% ipython --no-banner

In [1]: import numpy as np

In [2]: import numpy.linalg as la

In [3]: np.set_printoptions(precision=2, suppress=True, linewidth=200, legacy="1.25")

In [4]: feats = np.load("w.npy")

In [5]: feats
Out[5]: 
array([[0., 0., 0., 2., 1., 2., 0., 5., 3.],
       [0., 0., 0., 5., 1., 1., 3., 3., 1.],
       [0., 0., 0., 1., 4., 2., 3., 4., 3.],
       [2., 5., 1., 0., 0., 0., 0., 0., 0.],
       [1., 1., 4., 0., 0., 0., 0., 0., 0.],
       [2., 1., 2., 0., 0., 0., 0., 0., 0.],
       [0., 3., 3., 0., 0., 0., 0., 0., 0.],
       [5., 3., 4., 0., 0., 0., 0., 0., 0.],
       [3., 1., 3., 0., 0., 0., 0., 0., 0.]])

In [6]: # looks like rank 6

In [7]: rk = la.matrix_rank(feats)

In [8]: rk
Out[8]: 6

In [9]: N = la.svd(feats)[2][rk:].T

In [10]: [int(la.matrix_rank(feats[:i])) for i in range(1, len(feats) + 1)]
Out[10]: [1, 2, 3, 4, 5, 6, 6, 6, 6]

In [11]: la.matrix_rank(feats.T @ feats), la.matrix_rank(feats @ feats.T)
Out[11]: (6, 6)

In [12]: [int(la.matrix_rank(np.delete(feats, i, axis=0))) for i in range(9)]
Out[12]: [5, 5, 5, 6, 6, 6, 6, 6, 6]

In [13]: np.allclose(feats @ N, 0)
Out[13]: True

In [14]: m1 = np.loadtxt("run8.csv", delimiter=",")

In [15]: m1
Out[15]: 
array([[-30.,   8., -45., -33., -42.,   7.],
       [-42.,  40., -91., -29., -84.,  37.],
       [-24.,  46., -79.,  -5., -75.,  25.],
       [-30., -10., -26., -43., -24.,  -4.],
       [-42.,  22., -74., -40., -69.,  18.],
       [  0.,  12., -24.,   1., -29., -38.],
       [-18.,  36., -47.,   4., -37.,  75.],
       [  0.,  30., -39.,  13., -41., -11.],
       [-30.,   2., -42., -38., -41., -10.],
       [-24.,  -8., -32., -40., -36., -48.],
       [-42.,  22., -68., -37., -60.,  42.]])

In [16]: # null space of dimension 3

In [17]: A2 = np.array([[0, -2], [-2, -1], [3, 2], [1, -3], [-3, 3], [-3, 0]])

In [18]: la.matrix_rank(np.vstack([m1, A2.T]))
Out[18]: 5

In [19]: la.matrix_rank(m1 @ A2)
Out[19]: 2

In [20]: np.einsum("ij->j", m1)
Out[20]: array([-282.,  200., -567., -247., -538.,   93.])

In [21]: np.einsum("ik,kj->ji", m1, A2)
Out[21]: 
array([[ -79., -241., -184.,  -17., -153.,  106., -323.,   -8.,  -15.,  132., -231.],
       [ -65., -303., -366.,   75., -173., -150., -217., -270.,  -35.,    4., -143.]])

In [22]: np.vstack([m1, A2.T]).shape
Out[22]: (13, 6)

In [23]: A2 = m1[0, 0] * m1[1:] - np.outer(m1[1:, 0], m1[0])

In [24]: A2
Out[24]: 
array([[    0.,  -864.,   840.,  -516.,   756.,  -816.],
       [    0., -1188.,  1290.,  -642.,  1242.,  -582.],
       [    0.,   540.,  -570.,   300.,  -540.,   330.],
       [    0.,  -324.,   330.,  -186.,   306.,  -246.],
       [    0.,  -360.,   720.,   -30.,   870.,  1140.],
       [    0.,  -936.,   600.,  -714.,   354., -2124.],
       [    0.,  -900.,  1170.,  -390.,  1230.,   330.],
       [    0.,   180.,   -90.,   150.,   -30.,   510.],
       [    0.,   432.,  -120.,   408.,    72.,  1608.],
       [    0.,  -324.,   150.,  -276.,    36.,  -966.]])

In [25]: la.matrix_rank(A2), la.matrix_rank(m1)
Out[25]: (2, 3)

In [26]: np.flatnonzero(~A2.round(6).any(axis=1))
Out[26]: array([], dtype=int64)

In [27]: ang = np.radians(132)

In [28]: r_ = np.eye(6)

In [29]: r_[5, 5] = r_[1, 1] = np.cos(ang)

In [30]: r_[5, 1], r_[1, 5] = -np.sin(ang), np.sin(ang)

In [31]: r_
Out[31]: 
array([[ 1.  ,  0.  ,  0.  ,  0.  ,  0.  ,  0.  ],
       [ 0.  , -0.67,  0.  ,  0.  ,  0.  ,  0.74],
       [ 0.  ,  0.  ,  1.  ,  0.  ,  0.  ,  0.  ],
       [ 0.  ,  0.  ,  0.  ,  1.  ,  0.  ,  0.  ],
       [ 0.  ,  0.  ,  0.  ,  0.  ,  1.  ,  0.  ],
       [ 0.  , -0.74,  0.  ,  0.  ,  0.  , -0.67]])

In [32]: A2 = m1 @ r_.T

In [33]: np.abs(A2 - m1).max(axis=0)
Out[33]: array([  0.  ,  58.25,   0.  ,   0.  ,   0.  , 151.94])

In [34]: np.round(la.svd(m1, compute_uv=False), 2) + 0, np.round(la.svd(A2, compute_uv=False), 2) + 0
Out[34]: 
(array([293.69, 115.3 ,  74.74,   0.  ,   0.  ,   0.  ]),
 array([293.69, 115.3 ,  74.74,   0.  ,   0.  ,   0.  ]))

In [35]: x = np.array([3, 2, 2, 0, 5, 2])

In [36]: m1 @ (2 * x)
Out[36]: array([ -720., -1148.,  -926.,  -580., -1078.,  -490.,  -222.,  -490.,  -790.,  -856.,  -868.])

In [37]: m1 @ x
Out[37]: array([-360., -574., -463., -290., -539., -245., -111., -245., -395., -428., -434.])

In [38]: la.norm(m1 @ x) <= la.norm(m1, 2) * la.norm(x) + 1e-9
Out[38]: True

In [39]: (m1 @ x).argmax()
Out[39]: 6

In [40]: M = np.load("x.npy")

In [41]: M
Out[41]: 
array([[-23,   0,   2,   2,   1,   1,   0],
       [ -1, -22,   2,   1,  -2,   1,   1],
       [  2,  -2, -37,   3,   1,  -3,  -2],
       [  3,  -2,   2, -39,   2,   1,   1],
       [  2,  -2,  -1,   3, -19,  -2,  -1],
       [  2,   0,   2,   0,  -1,  38,   0],
       [  0,   1,  -1,   1,   2,   3, -41]])

In [42]: rng = np.random.default_rng(868063)

In [43]: z = rng.permutation(7)

In [44]: z
Out[44]: array([4, 3, 5, 0, 1, 2, 6])

In [45]: A2 = M[z][:, z]

In [46]: np.diag(A2)
Out[46]: array([-19, -39,  38, -23, -22, -37, -41])

In [47]: r0 = np.array([-8, 3, 8])

In [48]: np.convolve(M[2], r0)
Out[48]: array([ -16,   22,  306, -151, -295,   51,   15,  -30,  -16])

In [49]: np.polyval(r0, M[2])
Out[49]: array([   -18,    -30, -11055,    -55,      3,    -73,    -30])

In [50]: np.correlate(M[2], M[1], "full")
Out[50]: array([  2,   0, -43, -28,  80, -93, -36, 827, -26, -33,  61,  47,   2])

In [51]: ang = np.radians(72)

In [52]: r_ = np.eye(7)

In [53]: r_[0, 0] = r_[6, 6] = np.cos(ang)

In [54]: r_[0, 6], r_[6, 0] = -np.sin(ang), np.sin(ang)

In [55]: r_
Out[55]: 
array([[ 0.31,  0.  ,  0.  ,  0.  ,  0.  ,  0.  , -0.95],
       [ 0.  ,  1.  ,  0.  ,  0.  ,  0.  ,  0.  ,  0.  ],
       [ 0.  ,  0.  ,  1.  ,  0.  ,  0.  ,  0.  ,  0.  ],
       [ 0.  ,  0.  ,  0.  ,  1.  ,  0.  ,  0.  ,  0.  ],
       [ 0.  ,  0.  ,  0.  ,  0.  ,  1.  ,  0.  ,  0.  ],
       [ 0.  ,  0.  ,  0.  ,  0.  ,  0.  ,  1.  ,  0.  ],
       [ 0.95,  0.  ,  0.  ,  0.  ,  0.  ,  0.  ,  0.31]])

In [56]: A2 = M @ r_.T

In [57]: np.abs(A2 - M).max(axis=0)
Out[57]: array([38.99,  0.  ,  0.  ,  0.  ,  0.  ,  0.  , 28.33])

In [58]: mat = np.array([[-8, 0, 0, 0, 0],
    ...:     [-8, 7, 0, 0, 0],
    ...:     [4, 1, 9, 0, 0],
    ...:     [7, 6, -7, -8, 0],
    ...:     [7, -6, 7, -1, 2]])

In [59]: # triangular, det is the product of the diagonal

In [60]: z = rng.permutation(5)

In [61]: z
Out[61]: array([0, 4, 3, 2, 1])

In [62]: A2 = mat[z][:, z]

In [63]: np.sort(np.abs(la.eigvals(A2)))
Out[63]: array([2., 7., 8., 8., 9.])

In [64]: np.allclose(A2, mat)
Out[64]: False

In [65]: X = np.load("layer9.npy")

In [66]: X
Out[66]: 
array([[-2.,  1.,  0.,  0.,  0.,  0.,  0.],
       [ 0., -2.,  1.,  0.,  0.,  0.,  0.],
       [ 0.,  0., -2.,  1.,  0.,  0.,  0.],
       [ 0.,  0.,  0., -2.,  1.,  0.,  0.],
       [ 0.,  0.,  0.,  0., -2.,  1.,  0.],
       [ 0.,  0.,  0.,  0.,  0., -2.,  1.],
       [ 0.,  0.,  0.,  0.,  0.,  0., -2.]])

In [67]: # triangular, det is the product of the diagonal

In [68]: la.matrix_rank(X - X[0, 0] * np.eye(7))
Out[68]: 6

In [69]: [int(la.matrix_rank(la.matrix_power(X, p))) for p in range(1, 8)]
Out[69]: [7, 7, 7, 7, 7, 7, 7]

In [70]: X @ X
Out[70]: 
array([[ 4., -4.,  1.,  0.,  0.,  0.,  0.],
       [ 0.,  4., -4.,  1.,  0.,  0.,  0.],
       [ 0.,  0.,  4., -4.,  1.,  0.,  0.],
       [ 0.,  0.,  0.,  4., -4.,  1.,  0.],
       [ 0.,  0.,  0.,  0.,  4., -4.,  1.],
       [ 0.,  0.,  0.,  0.,  0.,  4., -4.],
       [ 0.,  0.,  0.,  0.,  0.,  0.,  4.]])

In [71]: np.prod(np.diag(X)), round(la.det(X), 2)
Out[71]: (-128.0, -128.0)

In [72]: np.sort(la.eigvals(X))
Out[72]: array([-2., -2., -2., -2., -2., -2., -2.])
